$ python -q
>>> import numpy as np
>>> np.set_printoptions(precision=3, suppress=True, linewidth=100)
>>> feats = np.loadtxt("run14.csv", delimiter=",")
>>> feats
array([[7.05, 5.  ],
       [7.  , 5.05]])
>>> rng = np.random.default_rng(5200)
>>> idx = rng.permutation(2)
>>> idx
array([1, 0])
>>> A2 = feats[idx][:, idx]
>>> np.diag(A2)
array([5.05, 7.05])
>>> A2
array([[5.05, 7.  ],
       [5.  , 7.05]])
>>> q = feats.astype(float).copy()
>>> for j in range(2):
...     q[:, j] -= q[:, :j] @ (q[:, :j].T @ q[:, j])
...     q[:, j] /= np.linalg.norm(q[:, j])
... 
>>> q
array([[ 0.71 , -0.705],
       [ 0.705,  0.71 ]])
>>> np.round(q.T @ q, 3) + 0
array([[1., 0.],
       [0., 1.]])
>>> np.round(q.T @ feats, 3) + 0
array([[9.935, 7.106],
       [0.   , 0.061]])
>>> arr = np.load("block4.npy")
>>> arr
array([[0, 1, 0, 0],
       [1, 0, 0, 0],
       [0, 0, 0, 1],
       [0, 0, 1, 0]])
>>> # row-stochastic, so 1 is an eigenvalue
>>> np.argsort(-np.linalg.norm(feats, axis=0).round(6), kind="stable")[:3]
array([0, 1])
>>> [round(float(x), 3) for x in np.linalg.svd(feats, compute_uv=False)[:3]]
[12.215, 0.049]
>>> f = np.array([-3, 3])
>>> A2 = feats + np.outer(f, np.eye(2)[1])
>>> round(np.linalg.det(A2) / np.linalg.det(feats), 3), round(float(1 + np.linalg.solve(feats, f)[1]), 3)
(np.float64(70.959), 70.959)
>>> np.linalg.matrix_rank(A2 - feats)
np.int64(1)
>>> E = np.load("arr.npy")
>>> E
array([[ 0,  1,  4],
       [-1,  0, -2],
       [-4,  2,  0]])
>>> # null space of dimension 1
>>> Uu, sig, Vt = np.linalg.svd(E)
>>> sig.round(3) + 0
array([4.583, 4.583, 0.   ])
>>> np.argmax(sig[:-1] / (sig[1:] + 1e-6)) + 1
np.int64(2)
>>> A2 = Uu[:, :2] @ np.diag(sig[:2]) @ Vt[:2]
>>> A2.round(3) + 0
array([[ 0.,  1.,  4.],
       [-1.,  0., -2.],
       [-4.,  2.,  0.]])
>>> np.round(np.linalg.norm(E - A2) / np.linalg.norm(E), 3)
np.float64(0.0)
